$ python -q
>>> import numpy as np
>>> from numpy import linalg as LA
>>> np.set_printoptions(precision=1, suppress=True, linewidth=120)
>>> tidy = lambda a: np.round(a, 1) + 0
>>> E = np.array([[0, 0, 1, 0], [0, -2, 0, 0], [0, 0, 0, 2], [2, 0, 0, 0]])
>>> E
array([[ 0,  0,  1,  0],
       [ 0, -2,  0,  0],
       [ 0,  0,  0,  2],
       [ 2,  0,  0,  0]])
>>> # splits into 2 blocks
>>> E @ E
array([[0, 0, 0, 2],
       [0, 4, 0, 0],
       [4, 0, 0, 0],
       [0, 0, 2, 0]])
>>> np.flatnonzero(LA.matrix_power((E != 0) + (E.T != 0) + np.eye(4), 4)[1])
array([1])
>>> print((E != 0).astype(int))
[[0 0 1 0]
 [0 1 0 0]
 [0 0 0 1]
 [1 0 0 0]]
>>> (LA.matrix_power((E != 0) + (E.T != 0) + np.eye(4), 4) > 0).astype(int)
array([[1, 0, 1, 1],
       [0, 1, 0, 0],
       [1, 0, 1, 1],
       [1, 0, 1, 1]])
>>> th = np.radians(72)
>>> r_ = np.eye(4)
>>> r_[3, 3] = r_[2, 2] = np.cos(th)
>>> r_[3, 2], r_[2, 3] = -np.sin(th), np.sin(th)
>>> print(tidy(r_))
[[ 1.   0.   0.   0. ]
 [ 0.   1.   0.   0. ]
 [ 0.   0.   0.3  1. ]
 [ 0.   0.  -1.   0.3]]
>>> A2 = E @ r_.T
>>> tidy(LA.svd(E, compute_uv=False)), tidy(LA.svd(A2, compute_uv=False))
(array([2., 2., 2., 1.]), array([2., 2., 2., 1.]))
>>> tidy(LA.det(r_)), tidy(np.trace(r_))
(np.float64(1.0), np.float64(2.6))
>>> tidy(A2)
array([[ 0. ,  0. ,  0.3, -1. ],
       [ 0. , -2. ,  0. ,  0. ],
       [ 0. ,  0. ,  1.9,  0.6],
       [ 2. ,  0. ,  0. ,  0. ]])
>>> np.allclose(LA.norm(E, axis=1), LA.norm(A2, axis=1))
True
>>> data = np.load("block8.npy")
>>> data
array([[0, 1, 1],
       [1, 0, 1],
       [1, 1, 0]])
>>> # equal to its transpose
>>> ev, evecs = LA.eigh(data)
>>> vec = np.array([-3, 0, 1])
>>> print(tidy(evecs * np.abs(ev) @ evecs.T))
[[1.3 0.3 0.3]
 [0.3 1.3 0.3]
 [0.3 0.3 1.3]]
>>> vec @ data @ vec
np.int64(-6)
>>> tidy(LA.eigvalsh(data[1:, 1:]))
array([-1.,  1.])
>>> (np.sign(evecs[:, -1].round(6)) == np.sign(evecs[0, -1].round(6))).astype(int)
array([1, 1, 1])
>>> print(np.allclose(data, data.T))
True
>>> print((data - data.T) / 2)
[[0. 0. 0.]
 [0. 0. 0.]
 [0. 0. 0.]]
>>> print(data @ data)
[[2 1 1]
 [1 2 1]
 [1 1 2]]
>>> LA.matrix_power(data, 3)
array([[2, 3, 3],
       [3, 2, 3],
       [3, 3, 2]])
>>> tidy(np.abs(LA.eigvals(data)).max())
np.float64(2.0)
>>> tidy(LA.eigvalsh(data).min())
np.float64(-1.0)
>>> ev, evecs = LA.eig(data)
>>> tidy(np.sort(LA.eigvals(data @ data)))
array([1., 1., 4.])
>>> ev, evecs = LA.eigh(data)
>>> tidy(evecs @ np.diag(ev) @ evecs.T)
array([[0., 1., 1.],
       [1., 0., 1.],
       [1., 1., 0.]])
>>> (ev > 1e-8).sum(), (ev < -1e-8).sum()
(np.int64(1), np.int64(2))
>>> print(tidy(evecs.T @ data @ evecs))
[[-1.  0.  0.]
 [ 0. -1.  0.]
 [ 0.  0.  2.]]
>>> ev.sum(), np.trace(data)
(np.float64(0.0), np.int64(0))
>>> F = np.load("x.npy")
>>> F
array([[ 0,  0,  0],
       [ 3,  0,  0],
       [ 0,  0,  0],
       [10,  0,  6],
       [ 0,  0,  0],
       [ 5,  0,  1],
       [ 9,  0,  5],
       [ 2,  0,  0],
       [ 6,  0,  2],
       [ 8,  0,  4],
       [ 3,  0,  0],
       [ 2,  0,  0],
       [ 8,  0,  4],
       [ 3,  0,  0],
       [ 7,  0,  3],
       [ 7,  0,  3],
       [11,  0,  7]])
>>> # rows 0 and 2 are equal
>>> vec = np.array([-1, 2, 1])
>>> print((F * vec).sum(axis=1))
[ 0 -3  0 -4  0 -4 -4 -2 -4 -4 -3 -2 -4 -3 -4 -4 -4]
>>> F @ np.ones(3)
array([ 0.,  3.,  0., 16.,  0.,  6., 14.,  2.,  8., 12.,  3.,  2., 12.,  3., 10., 10., 18.])
>>> F @ (2 * vec)
array([ 0, -6,  0, -8,  0, -8, -8, -4, -8, -8, -6, -4, -8, -6, -8, -8, -8])
>>> F * vec
array([[  0,   0,   0],
       [ -3,   0,   0],
       [  0,   0,   0],
       [-10,   0,   6],
       [  0,   0,   0],
       [ -5,   0,   1],
       [ -9,   0,   5],
       [ -2,   0,   0],
       [ -6,   0,   2],
       [ -8,   0,   4],
       [ -3,   0,   0],
       [ -2,   0,   0],
       [ -8,   0,   4],
       [ -3,   0,   0],
       [ -7,   0,   3],
       [ -7,   0,   3],
       [-11,   0,   7]])
>>> F @ np.eye(3)[2]
array([0., 0., 0., 6., 0., 1., 5., 0., 2., 4., 0., 0., 4., 0., 3., 3., 7.])
>>> r = LA.matrix_rank(F)
>>> r
np.int64(2)
>>> null = LA.svd(F)[2][r:].T
>>> LA.matrix_rank(F.T @ F), LA.matrix_rank(F @ F.T)
(np.int64(2), np.int64(2))
>>> null[:, 0] / null[np.abs(null[:, 0]).round(6).argmax(), 0]
array([0., 1., 0.])
>>> print([int(LA.matrix_rank(F[:i])) for i in range(1, len(F) + 1)])
[0, 1, 1, 2, 2, 2, 2, 2, 2, 2, 2, 2, 2, 2, 2, 2, 2]
>>> F - F[0]
array([[ 0,  0,  0],
       [ 3,  0,  0],
       [ 0,  0,  0],
       [10,  0,  6],
       [ 0,  0,  0],
       [ 5,  0,  1],
       [ 9,  0,  5],
       [ 2,  0,  0],
       [ 6,  0,  2],
       [ 8,  0,  4],
       [ 3,  0,  0],
       [ 2,  0,  0],
       [ 8,  0,  4],
       [ 3,  0,  0],
       [ 7,  0,  3],
       [ 7,  0,  3],
       [11,  0,  7]])
>>> F[17]
Traceback (most recent call last):
  File "<python-input-59>", line 1, in <module>
    F[17]
    ~^^^^
IndexError: index 17 is out of bounds for axis 0 with size 17
>>> Uu, sig, Vt = LA.svd(F)
>>> evecs = Vt[:(sig > 1e-8).sum()]
>>> rng = np.random.default_rng(84)
>>> vec = F[12] + -1 * F[16] + rng.integers(2) * np.eye(3)[2]
>>> vec
array([-3.,  0., -2.])
>>> np.allclose(evecs.T @ evecs @ vec, vec)
True
>>> tidy(evecs.T @ evecs)
array([[1., 0., 0.],
       [0., 0., 0.],
       [0., 0., 1.]])
>>> tidy(LA.norm(vec - evecs.T @ evecs @ vec))
np.float64(0.0)
>>> arr = np.load("out12.npy")
>>> arr
array([[0, 1, 1],
       [1, 0, 1],
       [1, 1, 0]])
>>> # symmetric, so the eigenvalues are real
>>> A2 = np.array([[-3, 0], [4, 4], [0, -5]])
>>> LA.matrix_rank(arr @ A2)
np.int64(2)
>>> print(np.einsum("ik,kj->ji", arr, A2))
[[ 4 -3  1]
 [-1 -5  4]]
>>> np.einsum("ik,kj->ij", arr, A2)
array([[ 4, -1],
       [-3, -5],
       [ 1,  4]])
>>> np.vstack([arr, A2.T]).shape
(5, 3)
>>> print(np.einsum("ij->j", arr))
[2 2 2]
>>> hat = np.triu(np.array([[1, -2, -2], [2, 1, 2], [-2, 2, 2]]), 1) + np.eye(3)
>>> A2 = hat @ arr @ LA.inv(hat)
>>> np.trace(A2), np.trace(arr)
(np.float64(0.0), np.int64(0))
>>> tidy(np.poly(A2))
array([ 1.,  0., -3., -2.])
>>> print(hat @ arr - arr @ hat)
[[-4. -2. -4.]
 [ 2.  4.  2.]
 [ 0.  2.  0.]]
>>> A2
array([[-4., -9.,  9.],
       [ 3.,  8., -9.],
       [ 1.,  3., -4.]])
>>> ev, evecs = LA.eig(arr)
>>> tidy(np.prod(ev))
np.float64(2.0)
>>> tidy(np.sort(LA.eigvals(arr.T)))
array([-1., -1.,  2.])
>>> tidy(np.sort(LA.eigvals(LA.inv(arr))))
array([-1. , -1. ,  0.5])
>>> tidy(ev)
array([-1.,  2., -1.])
>>> def softmax(z):
...     e = np.exp(z - z.max(axis=-1, keepdims=True))
...     return e / e.sum(axis=-1, keepdims=True)
... 
>>> tidy(softmax(10 * arr[2]))
array([0.5, 0.5, 0. ])
>>> tidy(softmax(arr[2] + 4))
array([0.4, 0.4, 0.2])
>>> print(softmax(arr).sum(axis=1))
[1. 1. 1.]
>>> scores = arr @ arr.T / np.sqrt(3)
>>> print(softmax(scores).round(6).argmax(axis=1))
[0 1 2]
>>> tidy(softmax(scores + np.triu(np.full(scores.shape, -np.inf), 1)))
array([[1. , 0. , 0. ],
       [0.4, 0.6, 0. ],
       [0.3, 0.3, 0.5]])
>>> np.trace(arr @ arr @ arr) // 6
np.int64(1)
>>> print(arr @ arr)
[[2 1 1]
 [1 2 1]
 [1 1 2]]
>>> arr.sum(axis=0)
array([2, 2, 2])
>>> L = np.diag(arr.sum(axis=1)) - arr
>>> (LA.eigvalsh(L) < 1e-8).sum()
np.int64(1)
>>> LA.matrix_rank(L)
np.int64(2)
>>> L
array([[ 2, -1, -1],
       [-1,  2, -1],
       [-1, -1,  2]])
>>> print(tidy(LA.eigvalsh(L)))
[0. 3. 3.]
>>> W0 = np.loadtxt("sample2.csv", delimiter=",")
>>> W0
array([[0., 0., 0., 0.],
       [0., 0., 0., 2.],
       [0., 0., 0., 4.],
       [0., 2., 4., 0.]])
>>> hat = np.triu(np.array([[2, 1, 1, 0], [2, 1, 2, 2], [1, 1, 1, 2], [1, 2, 0, 0]]), 1) + np.eye(4)
>>> A2 = hat @ W0 @ LA.inv(hat)
>>> np.trace(A2), np.trace(W0)
(np.float64(0.0), np.float64(0.0))
>>> print(A2)
[[ 0.  0.  0.  6.]
 [ 0.  4.  0.  2.]
 [ 0.  4.  0. -4.]
 [ 0.  2.  0. -4.]]
>>> tidy(np.poly(A2))
array([  1.,   0., -20.,   0.,   0.])
>>> print(tidy(LA.norm(F, 2) / LA.norm(F)))
1.0
>>> LA.cond(F) > 100
np.True_
>>> np.argsort(-LA.norm(F, axis=0).round(6), kind="stable")[:3]
array([0, 2, 1])
>>> print(LA.matrix_rank(F, rtol=0.1))
2
>>> [round(float(x), 1) for x in LA.svd(W0, compute_uv=False)[:3]]
[4.5, 4.5, 0.0]
>>> tidy(LA.norm(W0, 2) / LA.norm(W0))
np.float64(0.7)
>>> np.argsort(-LA.norm(W0, axis=0).round(6), kind="stable")[:3]
array([3, 2, 1])
>>> Uu, sig, Vt = LA.svd(W0)
>>> tidy(sig)
array([4.5, 4.5, 0. , 0. ])
>>> A2 = Uu[:, :2] @ np.diag(sig[:2]) @ Vt[:2]
>>> print(tidy(LA.norm(W0 - A2) / LA.norm(W0)))
0.0
>>> print(LA.matrix_rank(W0, rtol=0.05))
2
>>> tidy(LA.norm(W0 - A2, 2)), sig[2]
(np.float64(0.0), np.float64(0.0))
>>> np.abs(W0 - A2).max()
np.float64(0.0)
>>> W2 = np.array([[2, 0, 0], [1, 2, 2]])
>>> K = rng.normal(size=(26, 2)) @ W2 + np.array([1, 2, 2])
>>> print(tidy(K))
[[-2.1 -2.7 -2.7]
 [ 1.9 -0.4 -0.4]
 [ 1.3  3.3  3.3]
 [ 0.4  0.3  0.3]
 [ 3.1  1.7  1.7]
 [-0.9  0.3  0.3]
 [-0.8  4.   4. ]
 [-0.8  1.8  1.8]
 [-2.5  1.4  1.4]
 [ 3.2 -0.7 -0.7]
 [ 0.4  0.4  0.4]
 [ 4.9  5.7  5.7]
 [ 2.6 -1.  -1. ]
 [ 0.4 -1.8 -1.8]
 [-1.5  2.5  2.5]
 [ 1.5  1.7  1.7]
 [ 1.7  3.   3. ]
 [-0.7  3.2  3.2]
 [-0.5  2.5  2.5]
 [ 4.1  3.6  3.6]
 [ 0.1  0.9  0.9]
 [ 3.3  4.3  4.3]
 [ 0.8  2.9  2.9]
 [-0.2  3.3  3.3]
 [ 2.2  0.2  0.2]
 [ 2.3 -0.6 -0.6]]
>>> # columns 1 and 2 are equal
>>> np.unique(K.round(6), axis=0).shape
(26, 3)
>>> np.abs(np.diag(LA.qr(K)[1])) > 1e-9
array([ True,  True, False])
